In [1]: import numpy as np

In [2]: np.set_printoptions(suppress=True, linewidth=100)

In [3]: cent = np.sign(np.array([[4, -5, 2, 1], [2, 2, 5, -2], [-3, -5, 5, 2], [5, -5, -1, 2]]))

In [4]: M2 = (np.tril(cent, -1) + np.eye(4)) @ (np.triu(cent, 1) + np.eye(4))

In [5]: ev = np.array([-3, -3, 0, 3])

In [6]: feats = np.rint(M2 * ev @ np.linalg.inv(M2)) + 0

In [7]: feats
Out[7]: 
array([[ -9.,   9.,   6.,   3.],
       [ 12.,  -9.,   0.,  -6.],
       [-18.,  15.,   3.,   9.],
       [-30.,  27.,  12.,  12.]])

In [8]: np.round(np.poly(feats), 3) + 0
Out[8]: array([  1.,   3.,  -9., -27.,   0.])

In [9]: np.kron(np.eye(2, dtype=int), feats)
Out[9]: 
array([[ -9.,   9.,   6.,   3.,  -0.,   0.,   0.,   0.],
       [ 12.,  -9.,   0.,  -6.,   0.,  -0.,   0.,  -0.],
       [-18.,  15.,   3.,   9.,  -0.,   0.,   0.,   0.],
       [-30.,  27.,  12.,  12.,  -0.,   0.,   0.,   0.],
       [ -0.,   0.,   0.,   0.,  -9.,   9.,   6.,   3.],
       [  0.,  -0.,   0.,  -0.,  12.,  -9.,   0.,  -6.],
       [ -0.,   0.,   0.,   0., -18.,  15.,   3.,   9.],
       [ -0.,   0.,   0.,   0., -30.,  27.,  12.,  12.]])

In [10]: np.einsum("ii->", feats)
Out[10]: np.float64(-3.0)

In [11]: vec = np.array([0, 4, 1, 1])

In [12]: h1 = np.maximum(feats @ vec, 0)

In [13]: h1
Out[13]: array([ 45.,   0.,  72., 132.])

In [14]: np.flatnonzero(h1 > 1e-9)
Out[14]: array([0, 2, 3])

In [15]: hat = np.triu(np.array([[1, -2, -2, 2], [1, -1, -1, 2], [3, 0, 3, 3], [3, -1, -1, -2]]), 1) + np.eye(4)

In [16]: M2 = hat @ feats @ np.linalg.inv(hat)

In [17]: np.round(np.linalg.det(M2), 3)
Out[17]: np.float64(-0.0)

In [18]: np.trace(M2), np.trace(feats)
Out[18]: (np.float64(-3.0), np.float64(-3.0))

In [19]: hat @ feats - feats @ hat
Out[19]: 
array([[-48.,  24.,   9.,   0.],
       [-42.,  63.,  36.,   9.],
       [-90.,  45.,  15.,  33.],
       [  0., -60., -33., -30.]])

In [20]: np.linalg.matrix_rank(M2)
Out[20]: np.int64(3)

In [21]: rng = np.random.default_rng(677942)

In [22]: idx = rng.permutation(4)

In [23]: idx
Out[23]: array([2, 0, 3, 1])

In [24]: M2 = feats[idx][:, idx]

In [25]: np.trace(M2)
Out[25]: np.float64(-3.0)

In [26]: np.diag(M2)
Out[26]: array([ 3., -9., 12., -9.])

In [27]: np.round(np.linalg.det(M2), 3), np.round(np.linalg.det(feats[idx]), 3)
Out[27]: (np.float64(0.0), np.float64(-0.0))

In [28]: M2 = feats / np.sqrt((feats ** 2).mean(axis=1, keepdims=True))

In [29]: feats - feats.mean(axis=1, keepdims=True)
Out[29]: 
array([[-11.25,   6.75,   3.75,   0.75],
       [ 12.75,  -8.25,   0.75,  -5.25],
       [-20.25,  12.75,   0.75,   6.75],
       [-35.25,  21.75,   6.75,   6.75]])

In [30]: M2[1].round(3)
Out[30]: array([ 1.486, -1.114,  0.   , -0.743])

In [31]: W0 = np.load("case9.npy")

In [32]: W0
Out[32]: 
array([[ 1, -1,  1, -1],
       [ 1,  0,  0,  0],
       [ 1,  1,  1,  1],
       [ 1,  2,  4,  8]])

In [33]: q = W0.astype(float).copy()

In [34]: for j in range(4):
    ...:     q[:, j] -= q[:, :j] @ (q[:, :j].T @ q[:, j])
    ...:     q[:, j] /= np.linalg.norm(q[:, j])
    ...: 

In [35]: np.round(q.T @ W0, 3) + 0
Out[35]: 
array([[2.   , 1.   , 3.   , 4.   ],
       [0.   , 2.236, 2.236, 6.261],
       [0.   , 0.   , 2.   , 3.   ],
       [0.   , 0.   , 0.   , 1.342]])

In [36]: F = np.load("run15.npy")

In [37]: F
Out[37]: 
array([[-2.277, -0.824, -1.282,  0.211],
       [-0.824, -2.06 ,  1.463, -0.241],
       [-1.282,  1.463, -0.724, -0.375],
       [ 0.211, -0.241, -0.375, -2.938]])

In [38]: def softmax(z):
    ...:     e = np.exp(z - z.max(axis=-1, keepdims=True))
    ...:     return e / e.sum(axis=-1, keepdims=True)
    ...: 

In [39]: np.round(softmax(10 * F[0]), 3) + 0
Out[39]: array([0., 0., 0., 1.])

In [40]: np.round(softmax(F[0] + 4), 3)
Out[40]: array([0.05 , 0.214, 0.135, 0.601])

In [41]: np.round(softmax(F[0]), 3)
Out[41]: array([0.05 , 0.214, 0.135, 0.601])

In [42]: np.round(softmax(F).sum(axis=1), 3)
Out[42]: array([1., 1., 1., 1.])

In [43]: S = F @ F.T / np.sqrt(4)

In [44]: np.round(softmax(S + np.triu(np.full(S.shape, -np.inf), 1)), 3)
Out[44]: 
array([[1.   , 0.   , 0.   , 0.   ],
       [0.061, 0.939, 0.   , 0.   ],
       [0.275, 0.018, 0.707, 0.   ],
       [0.009, 0.014, 0.017, 0.96 ]])

In [45]: softmax(S).round(6).argmax(axis=1)
Out[45]: array([0, 1, 2, 3])

In [46]: np.round(softmax(S), 3)
Out[46]: 
array([[0.867, 0.045, 0.072, 0.016],
       [0.058, 0.903, 0.006, 0.033],
       [0.248, 0.016, 0.636, 0.1  ],
       [0.009, 0.014, 0.017, 0.96 ]])

In [47]: np.round(softmax(S)[0] @ F, 3)
Out[47]: array([-2.1  , -0.707, -1.103,  0.098])
